>>> import numpy as np
>>> from numpy import linalg as LA
>>> np.set_printoptions(precision=2, suppress=True, linewidth=140)
>>> M = np.load("run18.npy")
>>> M
array([[ 2.53,  0.79, -0.28,  1.  ],
       [-1.37,  1.25, -0.8 ,  1.34],
       [-0.41,  1.63,  1.95,  0.1 ],
       [-0.39, -1.21,  1.31,  1.73]])
>>> proj = np.triu(np.array([[-1, -1, 2, -2], [-2, 1, 1, 0], [0, -2, 1, -2], [2, -2, -2, 1]]), 1) + np.eye(4)
>>> out = proj @ M @ LA.inv(proj)
>>> proj @ M - M @ proj
array([[ 1.33,  6.96, -3.77, -0.1 ],
       [-0.41,  0.26,  3.44, -4.24],
       [ 0.78,  2.01, -3.43, -0.38],
       [ 0.  , -0.39,  1.99,  1.84]])
>>> np.round(LA.det(out), 2)
np.float64(42.95)
>>> LA.matrix_rank(out)
np.int64(4)
>>> data = np.loadtxt("sample1.csv", delimiter=",")
>>> data
array([[ 0.97,  0.  ,  0.26],
       [ 0.  ,  1.  ,  0.  ],
       [-0.26,  0.  ,  0.97]])
>>> # 2 blocks once reordered
>>> np.sort(LA.eigvals(data).real)
array([0.97, 0.97, 1.  ])
>>> (LA.matrix_power((data != 0) + (data.T != 0) + np.eye(3), 3) > 0).astype(int)
array([[1, 0, 1],
       [0, 1, 0],
       [1, 0, 1]])
>>> np.flatnonzero(LA.matrix_power((data != 0) + (data.T != 0) + np.eye(3), 3)[1])
array([1])
>>> (data != 0).astype(int)
array([[1, 0, 1],
       [0, 1, 0],
       [1, 0, 1]])
>>> x = np.array([0, 0, -2])
>>> 3 - LA.matrix_rank(data - np.eye(3), tol=1e-8)
np.int64(1)
>>> round(LA.det(data), 2)
np.float64(1.0)
>>> round(LA.norm(x), 2), round(LA.norm(data @ x), 2)
(np.float64(2.0), np.float64(2.0))
>>> np.sort(np.abs(np.degrees(np.angle(LA.eigvals(data)))))
array([ 0., 15., 15.])
>>> out = LA.inv(data)
>>> round(LA.det(data) * LA.det(out), 2)
np.float64(1.0)
>>> np.allclose(out, data.T)
True
>>> out
array([[ 0.97,  0.  , -0.26],
       [ 0.  ,  1.  ,  0.  ],
       [ 0.26,  0.  ,  0.97]])
>>> round(float(LA.cond(data)), 2)
1.0
>>> out = np.array([[0, 3, 3], [1, -4, -4]])
>>> cent = np.kron(out, data)
>>> LA.matrix_rank(cent)
np.int64(6)
>>> cent.shape
(6, 9)
>>> x = np.array([-2, -2, -3])
>>> data @ np.eye(3)[0]
array([ 0.97,  0.  , -0.26])
>>> (data * x).sum(axis=1)
array([-2.71, -2.  , -2.38])
>>> data @ np.ones(3)
array([1.22, 1.  , 0.71])
>>> data @ (2 * x)
array([-5.42, -4.  , -4.76])
>>> np.sign((data @ x).round(6))
array([-1., -1., -1.])
>>> data * x
array([[-1.93, -0.  , -0.78],
       [-0.  , -2.  , -0.  ],
       [ 0.52, -0.  , -2.9 ]])
>>> mat = np.array([[0.5, -0.6, -0.4], [0.5, 0.0, -1.3], [0.3, 0.5, 0.2]])
>>> rng = np.random.default_rng(8099)
>>> mat[0] = mat[2] + 0.3 * rng.normal(size=3)
>>> mat
array([[ 0.59, -0.14,  0.34],
       [ 0.5 ,  0.  , -1.3 ],
       [ 0.3 ,  0.5 ,  0.2 ]])
>>> G = mat.T @ mat
>>> LA.svd(mat, compute_uv=False) ** 2
array([1.97, 0.59, 0.25])
>>> (mat @ mat.T).shape
(3, 3)
>>> LA.matrix_rank(G)
np.int64(3)
>>> G
array([[ 0.69,  0.07, -0.39],
       [ 0.07,  0.27,  0.05],
       [-0.39,  0.05,  1.85]])
>>> data[:, 0] @ data[:, 1]
np.float64(0.0)
>>> LA.pinv(data)
array([[ 0.97,  0.  , -0.26],
       [ 0.  ,  1.  ,  0.  ],
       [ 0.26,  0.  ,  0.97]])
>>> np.round(data.T @ data, 2) + 0
array([[1., 0., 0.],
       [0., 1., 0.],
       [0., 0., 1.]])
>>> O, vecs = LA.qr(mat[:, :1])[0], LA.qr(mat[:, 1:])[0]
>>> s = LA.svd(O.T @ vecs, compute_uv=False)
>>> (s > 0.9).sum()
np.int64(0)
>>> O = mat.astype(float).copy()
>>> for j in range(3):
...     O[:, j] -= O[:, :j] @ (O[:, :j].T @ O[:, j])
...     O[:, j] /= LA.norm(O[:, j])
... 
>>> np.round(O.T @ O, 2) + 0
array([[1., 0., 0.],
       [0., 1., 0.],
       [0., 0., 1.]])
>>> O
array([[ 0.71, -0.39,  0.59],
       [ 0.6 , -0.09, -0.79],
       [ 0.36,  0.92,  0.17]])
>>> round(mat[1] @ mat[0], 2)
np.float64(-0.15)
>>> round(LA.norm(mat) ** 2 / LA.norm(mat, 2) ** 2, 2)
np.float64(1.43)
>>> LA.norm(mat, axis=0)
array([0.83, 0.52, 1.36])
>>> np.round(LA.norm(mat, "nuc"), 2)
np.float64(2.67)
>>> out = np.array([[3, 0], [-3, 2]])
>>> cent = np.array([[2, 0], [1, 0]])
>>> A = np.kron(out, cent)
>>> A
array([[ 6,  0,  0,  0],
       [ 3,  0,  0,  0],
       [-6,  0,  4,  0],
       [-3,  0,  2,  0]])
>>> t = np.radians(45)
>>> R = np.eye(4)
>>> R[1, 1] = R[2, 2] = np.cos(t)
>>> R[1, 2], R[2, 1] = -np.sin(t), np.sin(t)
>>> R
array([[ 1.  ,  0.  ,  0.  ,  0.  ],
       [ 0.  ,  0.71, -0.71,  0.  ],
       [ 0.  ,  0.71,  0.71,  0.  ],
       [ 0.  ,  0.  ,  0.  ,  1.  ]])
>>> out = A @ R.T
>>> np.allclose(LA.norm(A, axis=1), LA.norm(out, axis=1))
True
>>> np.allclose(A @ A.T, out @ out.T)
True
>>> np.round(LA.det(R), 2), round(float(np.trace(R)), 2)
(np.float64(1.0), 3.41)
>>> LA.eigvals(R)
array([0.71+0.71j, 0.71-0.71j, 1.  +0.j  , 1.  +0.j  ])
>>> x = np.array([-3, 2, 9, 2])
>>> a = np.maximum(A @ x, 0)
>>> np.maximum(A @ (3 * x), 0)
array([  0,   0, 162,  81])
>>> np.flatnonzero(a > 1e-9)
array([2, 3])
>>> a
array([ 0,  0, 54, 27])
>>> A * (a > 1e-9)[:, None]
array([[ 0,  0,  0,  0],
       [ 0,  0,  0,  0],
       [-6,  0,  4,  0],
       [-3,  0,  2,  0]])
>>> A.T @ a
array([-405,    0,  270,    0])
>>> np.maximum(A @ x, 0) - np.maximum(-A @ x, 0)
array([-18,  -9,  54,  27])
>>> def softmax(z):
...     e = np.exp(z - z.max(axis=-1, keepdims=True))
...     return e / e.sum(axis=-1, keepdims=True)
... 
>>> softmax(M[0])
array([0.69, 0.12, 0.04, 0.15])
>>> softmax(M[0] + -1)
array([0.69, 0.12, 0.04, 0.15])
>>> S = M @ M.T / np.sqrt(4)
>>> softmax(S + np.triu(np.full(S.shape, -np.inf), 1))
array([[1.  , 0.  , 0.  , 0.  ],
       [0.03, 0.97, 0.  , 0.  ],
       [0.03, 0.06, 0.91, 0.  ],
       [0.03, 0.04, 0.06, 0.87]])
>>> softmax(S).round(6).argmax(axis=1)
array([0, 1, 2, 3])
>>> m1 = np.load("arr.npy")
>>> m1
array([[ 0,  3,  0,  0],
       [ 0,  3,  0,  1],
       [ 0,  2,  0,  4],
       [ 3,  0,  2,  0],
       [ 2,  9,  0,  5],
       [ 5,  0,  3,  0],
       [ 5,  0,  4,  0],
       [ 8,  1,  2,  0],
       [ 4,  2,  1,  0],
       [ 0, 12,  0,  0],
       [ 6,  0,  0,  7],
       [ 3, 10,  0,  2],
       [ 0, 11,  0,  0],
       [ 4,  1,  2,  0],
       [ 1,  9,  0,  0],
       [ 6,  1,  4,  0],
       [ 5,  1,  0,  1],
       [ 5,  3,  3,  0],
       [ 1,  0,  4,  0],
       [ 2,  7,  0,  0]])
>>> cen = m1 - m1.mean(axis=0)
>>> vecs = LA.svd(cen)[2][:3]
>>> out = cen - cen @ vecs.T @ vecs
>>> np.diag(vecs.T @ vecs)
array([0.96, 0.98, 0.2 , 0.85])
>>> out.std(axis=0)
array([0.17, 0.13, 0.83, 0.36])
>>> round(LA.norm(out) / LA.norm(cen), 2)
np.float64(0.17)
>>> x = np.array([0, 0, 0, -1])
>>> y = m1 @ x
>>> np.round(LA.solve(m1.T @ m1, m1.T @ y), 2) + 0
array([ 0.,  0.,  0., -1.])
>>> np.round(LA.lstsq(m1, y)[0], 2) + 0
array([ 0.,  0.,  0., -1.])
>>> y = y + 0.3 * rng.normal(size=20)
>>> y
array([-0.36, -1.16, -4.3 , -0.4 , -5.25, -0.03, -0.39, -0.66,  0.45, -0.38, -7.03, -1.91,  0.15,  0.27,  0.35, -0.15, -1.17, -0.35,  0.28,
        0.19])
>>> beta, *_ = LA.lstsq(m1, y)
>>> [round(float(LA.norm(LA.solve(m1.T @ m1 + lam * np.eye(4), m1.T @ y))), 2) for lam in (0, 1, 10, 100)]
[1.02, 1.0, 0.89, 0.47]
>>> beta.round(2) + 0
array([-0.02,  0.  , -0.01, -1.02])
>>> softmax(m1[18])
array([0.05, 0.02, 0.92, 0.02])
>>> S = m1 @ m1.T / np.sqrt(4)
>>> softmax(S).round(6).argmax(axis=1)
array([ 9,  9,  4,  7,  4,  7,  7,  7,  7,  9, 10,  9,  9,  7,  9,  7,  7,  7, 15,  9])
>>> cen = (m1 - m1.mean(axis=0)) / m1.std(axis=0)
>>> cen.std(axis=0)
array([1., 1., 1., 1.])
>>> beta = LA.lstsq(np.delete(cen, 0, axis=1), cen[:, 0])[0]
>>> np.abs(beta).argmax()
np.int64(1)
>>> np.round(1 - np.var(cen[:, 0] - np.delete(cen, 0, axis=1) @ beta), 2)
np.float64(0.38)
>>> beta
array([-0.32,  0.39,  0.2 ])
>>> dist = LA.norm(m1[:, None] - m1[None], axis=-1)
>>> dist.mean(axis=1).argmax()
np.int64(9)
>>> np.unravel_index(dist.round(6).argmax(), dist.shape)
(np.int64(9), np.int64(10))
>>> dist.shape
(20, 20)
>>> dist[8].round(6).argsort(kind="stable")[:4]
array([ 8, 13, 16,  3])
>>> W0 = np.load("a.npy")
>>> W0
array([[  3.56,  -5.11,  -1.24],
       [ -3.43,   5.09,   1.17],
       [ -9.43,  14.1 ,   3.05],
       [ -8.55,  12.71,   2.89],
       [  2.98,  -4.57,  -1.06],
       [  1.96,  -3.05,  -0.68],
       [  6.96, -10.36,  -2.34],
       [  6.77, -10.19,  -2.24],
       [  9.21, -13.68,  -3.03],
       [  0.7 ,  -1.01,  -0.3 ],
       [ -1.98,   2.97,   0.71]])
>>> cen = W0 - W0.mean(axis=0)
>>> vecs = LA.svd(cen)[2][:1]
>>> out = cen - cen @ vecs.T @ vecs
>>> (cen @ vecs.T).std(axis=0)
array([10.67])
>>> np.diag(vecs.T @ vecs)
array([0.3 , 0.67, 0.03])
>>> np.round(LA.norm(out) / LA.norm(cen), 2)
np.float64(0.01)
>>> out.std(axis=0)
array([0.04, 0.03, 0.05])
>>> cen = (W0 - W0.mean(axis=0)) / W0.std(axis=0)
>>> cen.std(axis=0)
array([1., 1., 1.])
>>> np.argwhere(np.abs(cen) > 2)
array([], shape=(0, 2), dtype=int64)
>>> beta = LA.lstsq(np.delete(cen, 0, axis=1), cen[:, 0])[0]
>>> np.abs(beta).argmax()
np.int64(0)
>>> beta
array([-0.82, -0.18])
>>> f = np.array([0, 1])
>>> np.polyval(f, W0[4])
array([1., 1., 1.])
>>> np.array([np.convolve(row, f, "same") for row in W0])
array([[  0.  ,   3.56,  -5.11],
       [  0.  ,  -3.43,   5.09],
       [  0.  ,  -9.43,  14.1 ],
       [  0.  ,  -8.55,  12.71],
       [  0.  ,   2.98,  -4.57],
       [  0.  ,   1.96,  -3.05],
       [  0.  ,   6.96, -10.36],
       [  0.  ,   6.77, -10.19],
       [  0.  ,   9.21, -13.68],
       [  0.  ,   0.7 ,  -1.01],
       [  0.  ,  -1.98,   2.97]])
>>> x = np.array([-1, 2, 0])
>>> y = W0 @ x
>>> np.round(LA.pinv(W0) @ W0, 2) + 0
array([[1., 0., 0.],
       [0., 1., 0.],
       [0., 0., 1.]])
>>> y
array([-13.78,  13.61,  37.63,  33.97, -12.12,  -8.06, -27.68, -27.15, -36.57,  -2.72,   7.92])
>>> np.round(LA.solve(W0.T @ W0, W0.T @ y), 2) + 0
array([-1.,  2.,  0.])
>>> y = y + 0.1 * rng.normal(size=11)
>>> y
array([-13.75,  13.55,  37.65,  33.95, -12.15,  -8.05, -27.7 , -27.02, -36.49,  -2.79,   8.18])
>>> beta, *_ = LA.lstsq(W0, y)
>>> beta
array([-0.59,  2.12,  0.7 ])
>>> np.round(W0.T @ (y - W0 @ beta), 2) + 0
array([0., 0., 0.])
>>> round(float(LA.norm(y - W0 @ beta)), 2)
0.29
>>> X = np.load("m.npy")
>>> X
array([[3, 1, 4, 5],
       [0, 0, 0, 0],
       [0, 1, 0, 0],
       [0, 1, 3, 3],
       [0, 1, 0, 0],
       [3, 0, 1, 2],
       [1, 2, 2, 0],
       [1, 2, 2, 0],
       [3, 0, 1, 2],
       [1, 2, 2, 0],
       [1, 2, 2, 0],
       [1, 4, 5, 3],
       [1, 2, 2, 0],
       [3, 0, 1, 2]])
>>> cent = X[[2, 13]].astype(float)
>>> for _ in range(3):
...     labels = LA.norm(X[:, None] - cent, axis=-1).argmin(axis=1)
...     cent = np.array([X[labels == j].mean(axis=0) for j in range(2)])
... 
>>> labels
array([1, 0, 0, 1, 0, 1, 0, 0, 1, 0, 0, 1, 0, 1])
>>> np.bincount(labels)
array([8, 6])
>>> cent[1] - cent[0]
array([ 1.54, -0.5 ,  1.25,  2.83])
>>> dist = LA.norm(X[:, None] - X[None], axis=-1)
>>> dist.mean(axis=1).argmax()
np.int64(0)
>>> LA.norm(X - X.mean(axis=0), axis=1)
array([4.72, 2.82, 2.53, 2.53, 2.53, 2.41, 1.45, 1.45, 2.41, 1.45, 1.45, 4.58, 1.45, 2.41])
>>> dist[2]
array([7.07, 1.  , 0.  , 4.24, 0.  , 3.87, 2.45, 2.45, 3.87, 2.45, 2.45, 6.63, 2.45, 3.87])
>>> LA.norm(X, axis=1)
array([7.14, 0.  , 1.  , 4.36, 1.  , 3.74, 3.  , 3.  , 3.74, 3.  , 3.  , 7.14, 3.  , 3.74])
>>> dist[:5, :5]
array([[0.  , 7.14, 7.07, 3.74, 7.07],
       [7.14, 0.  , 1.  , 4.36, 1.  ],
       [7.07, 1.  , 0.  , 4.24, 0.  ],
       [3.74, 4.36, 4.24, 0.  , 4.24],
       [7.07, 1.  , 0.  , 4.24, 0.  ]])
